$ python3 -q
>>> import numpy as np
>>> import numpy.linalg as la
>>> np.set_printoptions(precision=2, suppress=True, linewidth=120)
>>> m1 = np.load("x.npy")
>>> print(m1)
[[-2.1 -1.  -0.6]
 [-2.7 -1.1  1.1]
 [-3.9 -1.   0. ]
 [-0.9 -0.9 -0.3]]
>>> C2 = m1.T @ m1
>>> la.matrix_rank(C2)
np.int64(3)
>>> C2
array([[27.72,  9.78, -1.44],
       [ 9.78,  4.02, -0.34],
       [-1.44, -0.34,  1.66]])
>>> np.trace(C2), round((m1 ** 2).sum(), 2)
(np.float64(33.4), np.float64(33.4))
>>> vec = np.ones(3)
>>> for _ in range(4):
...     vec = C2 @ vec
...     vec /= la.norm(vec)
...     print(round(vec @ C2 @ vec, 2))
... 
31.24
31.31
31.31
31.31
>>> vec
array([ 0.94,  0.34, -0.05])
>>> vec = np.array([2, 1, 1])
>>> y = m1 @ vec
>>> la.solve(m1.T @ m1, m1.T @ y)
array([2., 1., 1.])
>>> np.round(la.pinv(m1) @ m1, 2) + 0
array([[1., 0., 0.],
       [0., 1., 0.],
       [0., 0., 1.]])
>>> rng = np.random.default_rng(10291)
>>> y = y + 0.3 * rng.normal(size=4)
>>> y
array([-5.82, -5.15, -8.61, -3.09])
>>> b, *_ = la.lstsq(m1, y)
>>> b
array([1.92, 1.12, 1.14])
>>> vec = np.array([-1, -1, -2])
>>> a = np.maximum(m1 @ vec, 0)
>>> np.tanh(m1 @ vec)
array([1.  , 0.92, 1.  , 0.98])
>>> print(np.flatnonzero(a > 1e-9))
[0 1 2 3]
>>> np.maximum(m1 @ vec, 0) - np.maximum(-m1 @ vec, 0)
array([4.3, 1.6, 4.9, 2.4])
>>> np.maximum(m1 @ (3 * vec), 0)
array([12.9,  4.8, 14.7,  7.2])
>>> m1 * (a > 1e-9)[:, None]
array([[-2.1, -1. , -0.6],
       [-2.7, -1.1,  1.1],
       [-3.9, -1. ,  0. ],
       [-0.9, -0.9, -0.3]])
>>> lab = rng.permutation(3)
>>> other = m1[:, lab] * rng.choice([-1, 1], 3)
>>> other
array([[-2.1,  0.6,  1. ],
       [-2.7, -1.1,  1.1],
       [-3.9, -0. ,  1. ],
       [-0.9,  0.3,  0.9]])
>>> left, _, VT = la.svd(m1.T @ other)
>>> lab
array([0, 2, 1])
>>> np.round(left @ VT, 2) + 0
array([[ 1.,  0.,  0.],
       [ 0.,  0., -1.],
       [ 0., -1.,  0.]])
>>> E = np.loadtxt("layer3.csv", delimiter=",")
>>> print(E)
[[3. 0. 2. 2. 2. 0. 0. 0. 0. 2. 0.]
 [3. 0. 0. 2. 0. 0. 0. 0. 0. 1. 0.]
 [0. 0. 3. 0. 1. 0. 0. 0. 3. 3. 0.]
 [0. 0. 0. 0. 0. 0. 0. 0. 0. 0. 0.]
 [0. 0. 0. 0. 0. 0. 3. 0. 0. 0. 1.]
 [0. 0. 0. 2. 0. 0. 0. 0. 0. 0. 0.]
 [1. 1. 0. 0. 0. 3. 1. 0. 0. 0. 0.]
 [0. 0. 3. 2. 0. 2. 0. 0. 0. 0. 0.]
 [0. 0. 0. 0. 0. 0. 0. 1. 0. 0. 0.]
 [2. 0. 0. 2. 0. 0. 0. 3. 0. 0. 0.]]
>>> other = np.c_[m1[:, :2] @ np.array([[0, -1], [1, -1]]), np.array([-3, 1, 0, -3])]
>>> other
array([[-1. ,  3.1, -3. ],
       [-1.1,  3.8,  1. ],
       [-1. ,  4.9,  0. ],
       [-0.9,  1.8, -3. ]])
>>> la.matrix_rank(other)
np.int64(3)
>>> print(la.norm(la.qr(m1)[0].T @ other, axis=0) ** 2 / ((other ** 2).sum(axis=0) + 1e-12))
[1. 1. 1.]
>>> la.matrix_rank(np.c_[m1, other])
np.int64(4)
>>> W = np.array([[1, 1, 1, 0, 1, 1], [0, 2, 2, 2, 2, 2], [1, 1, 0, 2, 0, 1]])
>>> b = np.array([3, 2, 2, 0, 1, 2])
>>> H = np.maximum(other @ W + b, 0)
>>> (H > 0).astype(int)
array([[0, 1, 1, 1, 1, 1],
       [1, 1, 1, 1, 1, 1],
       [1, 1, 1, 1, 1, 1],
       [0, 1, 1, 0, 1, 1]])
>>> C = np.array([[-1, -4], [-3, 1], [-1, 3], [-5, 5], [-5, -1], [-1, -3]])
>>> H @ C
array([[ -56. ,    8. ],
       [-134.9,   35.4],
       [-154. ,   42. ],
       [ -30. ,    7. ]])
>>> W @ C
array([[-11,  -4],
       [-30,  10],
       [-15,   4]])
>>> other = E + rng.integers(-2, 3, (10, 9)) @ rng.integers(-2, 3, (9, 11))
>>> print(other)
[[  5.   7.  10.  14.  17.   4.  -6.   6.   4.   8.  13.]
 [ -5.  -2.  -5.   7.  -8.  -5.   4.   5.   3.  -4.  -2.]
 [ -4.  -1.  -7.  -3.   6.  -1.  -2.   3.  -2.  -3.   8.]
 [ -9.  11.  12.   9.  -6.  -9.   8.  10.  12.  -2.  -6.]
 [  8.   1.   9.  -1.   5.   6.   6.  -3.  -2.  -3.  -3.]
 [  3.   7.  16.   8.   3.   3.  -2.   1.   2.   5.  -3.]
 [ -6.  -3.  -1.  -7.  -3.   2.  -1.  -2. -10.  -7. -10.]
 [  8.   1.   2.   5.  -4.   9.   5.   3.   7.   0.   2.]
 [  9.   4.   6.  -2.   5.   5.  -4.  -3.   2.   9.   4.]
 [ -2.   3.   4.   0.  -2.   7.  -1.   2.   7.  -8.   1.]]
>>> np.abs(other - E).sum(axis=1)
array([83., 52., 48., 94., 45., 51., 54., 41., 54., 40.])
>>> other - E
array([[  2.,   7.,   8.,  12.,  15.,   4.,  -6.,   6.,   4.,   6.,  13.],
       [ -8.,  -2.,  -5.,   5.,  -8.,  -5.,   4.,   5.,   3.,  -5.,  -2.],
       [ -4.,  -1., -10.,  -3.,   5.,  -1.,  -2.,   3.,  -5.,  -6.,   8.],
       [ -9.,  11.,  12.,   9.,  -6.,  -9.,   8.,  10.,  12.,  -2.,  -6.],
       [  8.,   1.,   9.,  -1.,   5.,   6.,   3.,  -3.,  -2.,  -3.,  -4.],
       [  3.,   7.,  16.,   6.,   3.,   3.,  -2.,   1.,   2.,   5.,  -3.],
       [ -7.,  -4.,  -1.,  -7.,  -3.,  -1.,  -2.,  -2., -10.,  -7., -10.],
       [  8.,   1.,  -1.,   3.,  -4.,   7.,   5.,   3.,   7.,   0.,   2.],
       [  9.,   4.,   6.,  -2.,   5.,   5.,  -4.,  -4.,   2.,   9.,   4.],
       [ -4.,   3.,   4.,  -2.,  -2.,   7.,  -1.,  -1.,   7.,  -8.,   1.]])
>>> print(np.round(la.svd(other - E, compute_uv=False), 2) + 0)
[39.6  34.02 24.51 18.42 15.36  9.95  7.17  4.2   1.5   0.  ]
>>> rank = la.matrix_rank(E)
>>> rank
np.int64(9)
>>> ns = la.svd(E)[2][rank:].T
>>> np.allclose(E @ ns, 0)
True
>>> np.round(E @ ns, 2) + 0
array([[0., 0.],
       [0., 0.],
       [0., 0.],
       [0., 0.],
       [0., 0.],
       [0., 0.],
       [0., 0.],
       [0., 0.],
       [0., 0.],
       [0., 0.]])
>>> ns.shape
(11, 2)
>>> [int(la.matrix_rank(E[:i])) for i in range(1, len(E) + 1)]
[1, 2, 3, 3, 4, 5, 6, 7, 8, 9]
>>> la.matrix_rank(E.T @ E), la.matrix_rank(E @ E.T)
(np.int64(9), np.int64(9))
>>> left, sig, VT = la.svd(E, full_matrices=False)
>>> np.round(left.T @ left, 2) + 0
array([[1., 0., 0., 0., 0., 0., 0., 0., 0., 0.],
       [0., 1., 0., 0., 0., 0., 0., 0., 0., 0.],
       [0., 0., 1., 0., 0., 0., 0., 0., 0., 0.],
       [0., 0., 0., 1., 0., 0., 0., 0., 0., 0.],
       [0., 0., 0., 0., 1., 0., 0., 0., 0., 0.],
       [0., 0., 0., 0., 0., 1., 0., 0., 0., 0.],
       [0., 0., 0., 0., 0., 0., 1., 0., 0., 0.],
       [0., 0., 0., 0., 0., 0., 0., 1., 0., 0.],
       [0., 0., 0., 0., 0., 0., 0., 0., 1., 0.],
       [0., 0., 0., 0., 0., 0., 0., 0., 0., 1.]])
>>> np.abs(left[:, 0]).round(6).argmax()
np.int64(0)
>>> np.cumsum(sig ** 2) / np.sum(sig ** 2)
array([0.44, 0.65, 0.78, 0.86, 0.93, 0.97, 0.99, 1.  , 1.  , 1.  ])
>>> print(np.round(np.abs(VT[0]), 2) + 0)
[0.5  0.02 0.49 0.48 0.23 0.15 0.02 0.13 0.18 0.4  0.  ]
>>> np.round(VT @ VT.T, 2) + 0
array([[1., 0., 0., 0., 0., 0., 0., 0., 0., 0.],
       [0., 1., 0., 0., 0., 0., 0., 0., 0., 0.],
       [0., 0., 1., 0., 0., 0., 0., 0., 0., 0.],
       [0., 0., 0., 1., 0., 0., 0., 0., 0., 0.],
       [0., 0., 0., 0., 1., 0., 0., 0., 0., 0.],
       [0., 0., 0., 0., 0., 1., 0., 0., 0., 0.],
       [0., 0., 0., 0., 0., 0., 1., 0., 0., 0.],
       [0., 0., 0., 0., 0., 0., 0., 1., 0., 0.],
       [0., 0., 0., 0., 0., 0., 0., 0., 1., 0.],
       [0., 0., 0., 0., 0., 0., 0., 0., 0., 1.]])
>>> (sig > 1e-8).sum()
np.int64(9)
>>> np.allclose(left * sig @ VT, E)
True
>>> np.round(left.T @ E @ VT.T, 2) + 0
array([[7.53, 0.  , 0.  , 0.  , 0.  , 0.  , 0.  , 0.  , 0.  , 0.  ],
       [0.  , 5.15, 0.  , 0.  , 0.  , 0.  , 0.  , 0.  , 0.  , 0.  ],
       [0.  , 0.  , 4.04, 0.  , 0.  , 0.  , 0.  , 0.  , 0.  , 0.  ],
       [0.  , 0.  , 0.  , 3.28, 0.  , 0.  , 0.  , 0.  , 0.  , 0.  ],
       [0.  , 0.  , 0.  , 0.  , 2.86, 0.  , 0.  , 0.  , 0.  , 0.  ],
       [0.  , 0.  , 0.  , 0.  , 0.  , 2.51, 0.  , 0.  , 0.  , 0.  ],
       [0.  , 0.  , 0.  , 0.  , 0.  , 0.  , 1.55, 0.  , 0.  , 0.  ],
       [0.  , 0.  , 0.  , 0.  , 0.  , 0.  , 0.  , 0.91, 0.  , 0.  ],
       [0.  , 0.  , 0.  , 0.  , 0.  , 0.  , 0.  , 0.  , 0.15, 0.  ],
       [0.  , 0.  , 0.  , 0.  , 0.  , 0.  , 0.  , 0.  , 0.  , 0.  ]])
>>> round(float(np.sqrt((sig ** 2).sum())), 2), round(la.norm(E), 2)
(11.31, np.float64(11.31))
>>> np.round(sig / sig[0], 2) + 0
array([1.  , 0.68, 0.54, 0.44, 0.38, 0.33, 0.21, 0.12, 0.02, 0.  ])
>>> r0 = np.array([2, -2, 2, -2, 3, 1, 2, 3, 3, 1, -2])
>>> v = np.array([-1, 4, -6, 0, -8])
>>> X = np.outer(r0, v)
>>> X
array([[ -2,   8, -12,   0, -16],
       [  2,  -8,  12,   0,  16],
       [ -2,   8, -12,   0, -16],
       [  2,  -8,  12,   0,  16],
       [ -3,  12, -18,   0, -24],
       [ -1,   4,  -6,   0,  -8],
       [ -2,   8, -12,   0, -16],
       [ -3,  12, -18,   0, -24],
       [ -3,  12, -18,   0, -24],
       [ -1,   4,  -6,   0,  -8],
       [  2,  -8,  12,   0,  16]])
>>> rank = la.matrix_rank(X)
>>> rank
np.int64(1)
>>> ns = la.svd(X)[2][rank:].T
>>> [int(la.matrix_rank(np.delete(X, i, axis=0))) for i in range(11)]
[1, 1, 1, 1, 1, 1, 1, 1, 1, 1, 1]
>>> np.allclose(X @ ns, 0)
True
>>> la.matrix_rank(X.T @ X), la.matrix_rank(X @ X.T)
(np.int64(1), np.int64(1))
>>> print(np.allclose(X[:-1].T @ la.lstsq(X[:-1].T, X[-1])[0], X[-1]))
True
>>> np.unique(X.round(6), axis=0).shape
(4, 5)
>>> X @ X
Traceback (most recent call last):
  File "<python-input-84>", line 1, in <module>
    X @ X
    ~~^~~
ValueError: matmul: Input operand 1 has a mismatch in its core dimension 0, with gufunc signature (n?,k),(k,m?)->(n?,m?) (size 11 is different from 5)
>>> C2 = X.T @ X
>>> print((X @ X.T).shape)
(11, 11)
>>> la.matrix_rank(C2)
np.int64(1)
>>> np.allclose(C2, C2.T)
True
>>> np.trace(C2), (X ** 2).sum()
(np.int64(6201), np.int64(6201))
>>> C2
array([[   53,  -212,   318,     0,   424],
       [ -212,   848, -1272,     0, -1696],
       [  318, -1272,  1908,     0,  2544],
       [    0,     0,     0,     0,     0],
       [  424, -1696,  2544,     0,  3392]])
>>> A = np.array([[-0.2, 6.5, 0.7], [-0.9, -6.0, 1.5], [-0.5, -7.0, -0.8]])
>>> A
array([[-0.2,  6.5,  0.7],
       [-0.9, -6. ,  1.5],
       [-0.5, -7. , -0.8]])
>>> # column 1 is much longer than the rest
>>> other = A + rng.integers(-2, 3, (3, 1)) @ rng.integers(-2, 3, (1, 3))
>>> other
array([[  0.8,   8.5,  -0.3],
       [ -1.9,  -8. ,   2.5],
       [ -2.5, -11. ,   1.2]])
>>> other - A
array([[ 1.,  2., -1.],
       [-1., -2.,  1.],
       [-2., -4.,  2.]])
>>> la.matrix_rank(other - A, tol=1e-8)
np.int64(1)
>>> Q = A.astype(float).copy()
>>> for j in range(3):
...     Q[:, j] -= Q[:, :j] @ (Q[:, :j].T @ Q[:, j])
...     Q[:, j] /= la.norm(Q[:, j])
... 
>>> np.round(Q.T @ Q, 2) + 0
array([[1., 0., 0.],
       [0., 1., 0.],
       [0., 0., 1.]])
>>> np.round(Q.T @ A, 2) + 0
array([[ 1.05,  7.25, -1.04],
       [ 0.  ,  8.65,  1.  ],
       [ 0.  ,  0.  ,  1.14]])
